% python3 -q
>>> import numpy as np
>>> np.set_printoptions(suppress=True, linewidth=100)
>>> M = -3 * np.eye(6) + np.ones((6, 6))
>>> M
array([[-2.,  1.,  1.,  1.,  1.,  1.],
       [ 1., -2.,  1.,  1.,  1.,  1.],
       [ 1.,  1., -2.,  1.,  1.,  1.],
       [ 1.,  1.,  1., -2.,  1.,  1.],
       [ 1.,  1.,  1.,  1., -2.,  1.],
       [ 1.,  1.,  1.,  1.,  1., -2.]])
>>> # equal to its transpose
>>> np.all(np.linalg.eigvalsh(M) > 0)
np.False_
>>> vec = np.array([8, 3, 0, 3, -8, 1])
>>> a = np.maximum(M @ vec, 0)
>>> np.round(np.tanh(M @ vec), 2)
array([-1.  , -0.96,  1.  , -0.96,  1.  ,  1.  ])
>>> M.T @ a
array([ 42.,  42.,  21.,  42., -51.,  30.])
>>> u = np.array([-2, -2, -2, 2, 2, 1]) + 0.5
>>> F = np.eye(6) - 2 * np.outer(u, u) / (u @ u)
>>> F.round(2)
array([[ 0.79, -0.21, -0.21,  0.35,  0.35,  0.21],
       [-0.21,  0.79, -0.21,  0.35,  0.35,  0.21],
       [-0.21, -0.21,  0.79,  0.35,  0.35,  0.21],
       [ 0.35,  0.35,  0.35,  0.42, -0.58, -0.35],
       [ 0.35,  0.35,  0.35, -0.58,  0.42, -0.35],
       [ 0.21,  0.21,  0.21, -0.35, -0.35,  0.79]])
>>> # keeps lengths
>>> vec = np.array([2, 3, 1, 0, 3, 0])
>>> a = np.maximum(F @ vec, 0)
>>> np.round(np.tanh(F @ vec), 2)
array([0.95, 0.99, 0.66, 0.34, 1.  , 0.21])
>>> vec = np.array([-2, 1, 1, 0, -1, -3])
>>> rhs = F @ vec
>>> c, lr = np.zeros(6), 1 / np.linalg.norm(F, 2) ** 2
>>> for i in range(10):
...     c -= lr * F.T @ (F @ c - rhs)
...     if i % 2 == 0: print(i, round(np.linalg.norm(F @ c - rhs), 2))
... 
0 0.0
2 0.0
4 0.0
6 0.0
8 0.0
>>> round(np.linalg.cond(F), 2)
np.float64(1.0)
>>> w, vecs = np.linalg.eigh(F)
>>> np.round(vecs.T @ F @ vecs, 2) + 0
array([[-1.,  0.,  0.,  0.,  0.,  0.],
       [ 0.,  1.,  0.,  0.,  0.,  0.],
       [ 0.,  0.,  1.,  0.,  0.,  0.],
       [ 0.,  0.,  0.,  1.,  0.,  0.],
       [ 0.,  0.,  0.,  0.,  1.,  0.],
       [ 0.,  0.,  0.,  0.,  0.,  1.]])
>>> np.round(vecs.T @ vecs, 2) + 0
array([[1., 0., 0., 0., 0., 0.],
       [0., 1., 0., 0., 0., 0.],
       [0., 0., 1., 0., 0., 0.],
       [0., 0., 0., 1., 0., 0.],
       [0., 0., 0., 0., 1., 0.],
       [0., 0., 0., 0., 0., 1.]])
>>> np.round(vecs @ np.diag(w) @ vecs.T, 2)
array([[ 0.79, -0.21, -0.21,  0.35,  0.35,  0.21],
       [-0.21,  0.79, -0.21,  0.35,  0.35,  0.21],
       [-0.21, -0.21,  0.79,  0.35,  0.35,  0.21],
       [ 0.35,  0.35,  0.35,  0.42, -0.58, -0.35],
       [ 0.35,  0.35,  0.35, -0.58,  0.42, -0.35],
       [ 0.21,  0.21,  0.21, -0.35, -0.35,  0.79]])
>>> t = np.radians(15)
>>> Rm = np.eye(6)
>>> Rm[5, 5] = Rm[1, 1] = np.cos(t)
>>> Rm[5, 1], Rm[1, 5] = -np.sin(t), np.sin(t)
>>> Rm.round(2)
array([[ 1.  ,  0.  ,  0.  ,  0.  ,  0.  ,  0.  ],
       [ 0.  ,  0.97,  0.  ,  0.  ,  0.  ,  0.26],
       [ 0.  ,  0.  ,  1.  ,  0.  ,  0.  ,  0.  ],
       [ 0.  ,  0.  ,  0.  ,  1.  ,  0.  ,  0.  ],
       [ 0.  ,  0.  ,  0.  ,  0.  ,  1.  ,  0.  ],
       [ 0.  , -0.26,  0.  ,  0.  ,  0.  ,  0.97]])
>>> out = F @ Rm.T
>>> np.allclose(np.linalg.norm(F, axis=1), np.linalg.norm(out, axis=1))
True
>>> np.round(np.linalg.svd(F, compute_uv=False), 2), np.round(np.linalg.svd(out, compute_uv=False), 2)
(array([1., 1., 1., 1., 1., 1.]), array([1., 1., 1., 1., 1., 1.]))
>>> np.round(np.abs(out - F).max(axis=0), 2)
array([0.  , 0.2 , 0.  , 0.  , 0.  , 0.21])
>>> out.round(2) + 0
array([[ 0.79, -0.15, -0.21,  0.35,  0.35,  0.26],
       [-0.21,  0.82, -0.21,  0.35,  0.35,  0.  ],
       [-0.21, -0.15,  0.79,  0.35,  0.35,  0.26],
       [ 0.35,  0.25,  0.35,  0.42, -0.58, -0.43],
       [ 0.35,  0.25,  0.35, -0.58,  0.42, -0.43],
       [ 0.21,  0.41,  0.21, -0.35, -0.35,  0.71]])
>>> round(float(np.linalg.det(Rm)), 2), round(float(np.trace(Rm)), 2)
(1.0, 5.93)
>>> w, vecs = np.linalg.eigh(F)
>>> vec = np.array([2, 2, 0, 2, 2, 0])
>>> np.round(vecs * np.maximum(w, 0) @ vecs.T, 2)
array([[ 0.9 , -0.1 , -0.1 ,  0.17,  0.17,  0.1 ],
       [-0.1 ,  0.9 , -0.1 ,  0.17,  0.17,  0.1 ],
       [-0.1 , -0.1 ,  0.9 ,  0.17,  0.17,  0.1 ],
       [ 0.17,  0.17,  0.17,  0.71, -0.29, -0.17],
       [ 0.17,  0.17,  0.17, -0.29,  0.71, -0.17],
       [ 0.1 ,  0.1 ,  0.1 , -0.17, -0.17,  0.9 ]])
>>> np.round(vec @ F @ vec, 2)
np.float64(14.51)
>>> np.round(vecs * np.abs(w) @ vecs.T, 2) + 0
array([[1., 0., 0., 0., 0., 0.],
       [0., 1., 0., 0., 0., 0.],
       [0., 0., 1., 0., 0., 0.],
       [0., 0., 0., 1., 0., 0.],
       [0., 0., 0., 0., 1., 0.],
       [0., 0., 0., 0., 0., 1.]])
>>> np.round(np.abs(F).sum(axis=1).max(), 2), np.round(np.abs(w).max(), 2)
(np.float64(2.4), np.float64(1.0))
>>> np.round(np.linalg.eigvalsh(F[1:, 1:]), 2)
array([-0.79,  1.  ,  1.  ,  1.  ,  1.  ])
>>> E = np.loadtxt("sample3.csv", delimiter=",")
>>> E
array([[ 4.42,  1.2 , -1.36, -0.2 ,  3.48, -0.07, -1.94, -3.23,  2.61, -6.1 ,  2.6 ],
       [ 6.23, -2.24, -2.65,  0.62, -3.27,  3.24, -2.21,  3.19,  3.29, -1.28, -0.22],
       [ 2.75,  2.68,  3.34,  1.61, -4.15, -2.63,  1.43, -1.45,  5.04, -3.9 , -1.65],
       [ 2.18,  4.86,  3.8 , -0.34, -1.42,  2.14,  1.69, -4.28,  1.98, -4.95,  0.95],
       [-0.7 , -4.78,  4.43, -2.05,  1.5 ,  0.66,  1.4 ,  0.28, -1.19,  6.71,  1.32],
       [ 1.77,  0.95,  1.44, -3.13, -8.65, -0.61, -1.76,  1.07, -1.9 ,  0.19,  0.97],
       [ 0.14, -5.69, -1.43,  1.98,  1.9 ,  0.54,  3.3 , -4.3 ,  0.24, -3.59, -3.92],
       [-4.84,  1.52,  0.65,  4.41,  0.95, -0.27, -0.66, -0.72,  2.92, -0.9 ,  6.57],
       [ 0.23,  0.24,  1.25,  3.13,  6.39, -4.61, -1.77, -1.83, -1.66, -0.74, -4.09],
       [-3.65,  3.24, -1.13,  2.32, -3.5 ,  1.25, -0.77,  3.81,  3.95,  4.66, -1.83],
       [-5.31,  2.7 ,  5.09,  3.34, -1.39, -0.24, -0.69, -0.82, -1.67,  0.04,  4.65],
       [-4.75,  3.09,  4.22,  2.59,  2.68,  0.64, -3.95,  2.38,  1.41,  0.33,  3.52],
       [ 2.51,  2.41, -0.69,  2.75,  2.7 ,  0.85,  4.57, -2.  ,  6.66,  1.49, -0.67],
       [ 0.2 , -0.38,  3.73, -3.7 ,  4.66,  4.09,  4.38, -2.49,  1.36,  2.12, -1.43],
       [-4.57, -0.64,  1.87,  4.55, -0.43,  0.54, -0.56,  1.79, -4.79, -1.5 ,  5.03],
       [-2.05, -2.85, -1.54, -2.17,  4.24, -0.61, -0.52, -1.72, -0.38, -7.63, -0.78],
       [-1.58,  1.07, -1.6 , -0.56, -0.53,  0.  ,  5.4 , -5.74,  3.79,  0.83,  4.01],
       [-3.41,  6.06, -0.41, -0.29, -4.27,  0.19, -3.44,  3.49,  0.58,  2.93, -0.44],
       [-1.15, -5.3 , -3.64, -1.63,  4.54,  1.41, -0.78,  1.57,  3.5 ,  3.13,  2.64],
       [-2.45, -1.34,  0.78, -0.71, -5.99,  0.42,  4.75, -3.16, -3.74, -2.81,  0.82]])
>>> u, v = E[4], E[5]
>>> round(float(u @ u), 2)
100.07
>>> pr = (u @ v) / (u @ u) * u
>>> np.round(v - pr, 2)
array([ 1.74,  0.77,  1.6 , -3.21, -8.59, -0.59, -1.71,  1.08, -1.94,  0.44,  1.02])
>>> pr.round(2)
array([ 0.03,  0.18, -0.16,  0.08, -0.06, -0.02, -0.05, -0.01,  0.04, -0.25, -0.05])
>>> O, vecs = np.linalg.qr(E[:, :8])[0], np.linalg.qr(E[:, 8:])[0]
>>> sigma = np.linalg.svd(O.T @ vecs, compute_uv=False)
>>> (sigma > 0.9).sum()
np.int64(0)
>>> arr = np.loadtxt("case13.csv", delimiter=",")
>>> arr
array([[  1.52,   1.39,   3.27],
       [ -3.83,  -3.72,  -8.73],
       [ -1.44,  -1.56,  -3.35],
       [ -1.25,  -1.18,  -2.89],
       [  1.32,   1.24,   2.89],
       [  3.27,   3.24,   7.64],
       [  8.76,   8.81,  20.61],
       [  3.99,   4.  ,   9.26],
       [  1.48,   1.39,   3.33],
       [ -2.57,  -2.51,  -6.  ],
       [  1.58,   1.5 ,   3.68],
       [  0.85,   0.92,   2.09],
       [  1.05,   0.94,   2.38],
       [ -3.03,  -2.86,  -6.84],
       [ -1.08,  -1.05,  -2.53],
       [  0.81,   0.87,   1.94],
       [ -3.62,  -3.59,  -8.41],
       [ -0.73,  -0.64,  -1.56],
       [  0.25,   0.34,   0.72],
       [  0.43,   0.5 ,   1.1 ],
       [  2.  ,   1.98,   4.45],
       [  0.21,   0.28,   0.69],
       [ -1.32,  -1.12,  -2.93],
       [  2.98,   2.93,   6.85],
       [ -3.17,  -3.2 ,  -7.49],
       [  2.02,   2.03,   4.62],
       [  4.73,   4.89,  11.26],
       [ -1.21,  -1.2 ,  -2.6 ],
       [ -4.51,  -4.53, -10.58],
       [  1.17,   1.24,   2.77],
       [ -5.18,  -5.19, -11.91],
       [  0.97,   0.97,   2.15],
       [ -4.8 ,  -4.69, -11.07],
       [  2.31,   2.25,   5.38],
       [ -3.6 ,  -3.77,  -8.5 ],
       [  4.16,   4.16,   9.74],
       [  3.99,   3.96,   9.46],
       [ -2.42,  -2.5 ,  -5.86]])
>>> blk = np.stack([arr, -2 * arr, arr[::-1]])
>>> blk.shape
(3, 38, 3)
>>> np.round(np.linalg.norm(blk, axis=(1, 2)), 2)
array([ 50.72, 101.45,  50.72])
>>> np.linalg.matrix_rank(blk)
array([3, 3, 3])
>>> np.round(np.einsum("bij,cij->bc", blk, blk), 2)
array([[ 2572.93, -5145.85,  -359.13],
       [-5145.85, 10291.71,   718.25],
       [ -359.13,   718.25,  2572.93]])
>>> Xs = arr - arr.mean(axis=0)
>>> U, sigma, Vh = np.linalg.svd(Xs, full_matrices=False)
>>> np.round(Vh[0] * np.sign(Vh[0, np.abs(Vh[0]).argmax()]), 2)
array([0.37, 0.37, 0.86])
>>> np.round(np.abs(Vh[-1]), 2)
array([0.64, 0.56, 0.52])
>>> (np.sign(U[:, 0]) == np.sign(U[0, 0])).astype(int)
array([1, 0, 0, 0, 1, 1, 1, 1, 1, 0, 1, 1, 1, 0, 0, 1, 0, 0, 1, 1, 1, 1, 0, 1, 0, 1, 1, 0, 0, 1, 0,
       1, 0, 1, 0, 1, 1, 0])
>>> np.searchsorted(np.cumsum(sigma ** 2) / (sigma ** 2).sum(), 0.9) + 1
np.int64(1)
>>> sigma.round(2)
array([50.64,  0.37,  0.3 ])
>>> np.abs(Vh[0]).argmax()
np.int64(2)
>>> vec = np.array([1, 2, 3])
>>> rhs = arr @ vec
>>> np.round(np.linalg.pinv(arr) @ arr, 2) + 0
array([[1., 0., 0.],
       [0., 1., 0.],
       [0., 0., 1.]])
>>> rng = np.random.default_rng(85144)
>>> rhs = rhs + 0.05 * rng.normal(size=38)
>>> rhs.round(2)
array([ 14.11, -37.56, -14.66, -12.35,  12.48,  32.67,  88.18,  39.79,  14.3 , -25.66,  15.57,
         8.95,  10.05, -29.27, -10.73,   8.43, -36.07,  -6.69,   3.05,   4.69,  19.36,   2.83,
       -12.43,  29.35, -32.07,  19.88,  48.26, -11.32, -45.33,  12.04, -51.32,   9.43, -47.36,
        22.93, -36.63,  41.67,  40.33, -25.  ])
>>> c, *_ = np.linalg.lstsq(arr, rhs)
>>> [round(float(np.linalg.norm(np.linalg.solve(arr.T @ arr + lam * np.eye(3), arr.T @ rhs))), 2) for lam in (0, 1, 10, 100)]
[3.72, 3.66, 3.65, 3.53]
>>> np.round(arr.T @ (rhs - arr @ c), 2) + 0
array([0., 0., 0.])
>>> cov = M.T @ M
>>> np.diag(cov)
array([9., 9., 9., 9., 9., 9.])
>>> np.allclose(cov, cov.T)
True
>>> out = arr / np.sqrt((arr ** 2).mean(axis=1, keepdims=True))
>>> out[15].round(2)
array([0.62, 0.66, 1.48])
>>> np.round(np.linalg.norm(out, axis=1), 2)
array([1.73, 1.73, 1.73, 1.73, 1.73, 1.73, 1.73, 1.73, 1.73, 1.73, 1.73, 1.73, 1.73, 1.73, 1.73,
       1.73, 1.73, 1.73, 1.73, 1.73, 1.73, 1.73, 1.73, 1.73, 1.73, 1.73, 1.73, 1.73, 1.73, 1.73,
       1.73, 1.73, 1.73, 1.73, 1.73, 1.73, 1.73, 1.73])
>>> K = np.array([[3, 1, -3, -1], [-3, -3, -1, -2], [-3, -3, 3, 3], [-2, 1, 3, 1]])
>>> M @ (-1.0) ** np.arange(6)
array([-3.,  3., -3.,  3., -3.,  3.])
>>> np.allclose(M @ M.T, M.T @ M)
True
>>> np.fft.fft(M[0])
array([ 3.+0.j, -3.+0.j, -3.+0.j, -3.+0.j, -3.+0.j, -3.+0.j])
>>> out = K + rng.integers(-2, 3, (4, 3)) @ rng.integers(-2, 3, (3, 4))
>>> out
array([[  1,   2,   1,   0],
       [ -1,  -2,  -7,  -4],
       [-11,   3,  -1,   3],
       [ -4,  -2,   5,   3]])
>>> out - K
array([[-2,  1,  4,  1],
       [ 2,  1, -6, -2],
       [-8,  6, -4,  0],
       [-2, -3,  2,  2]])
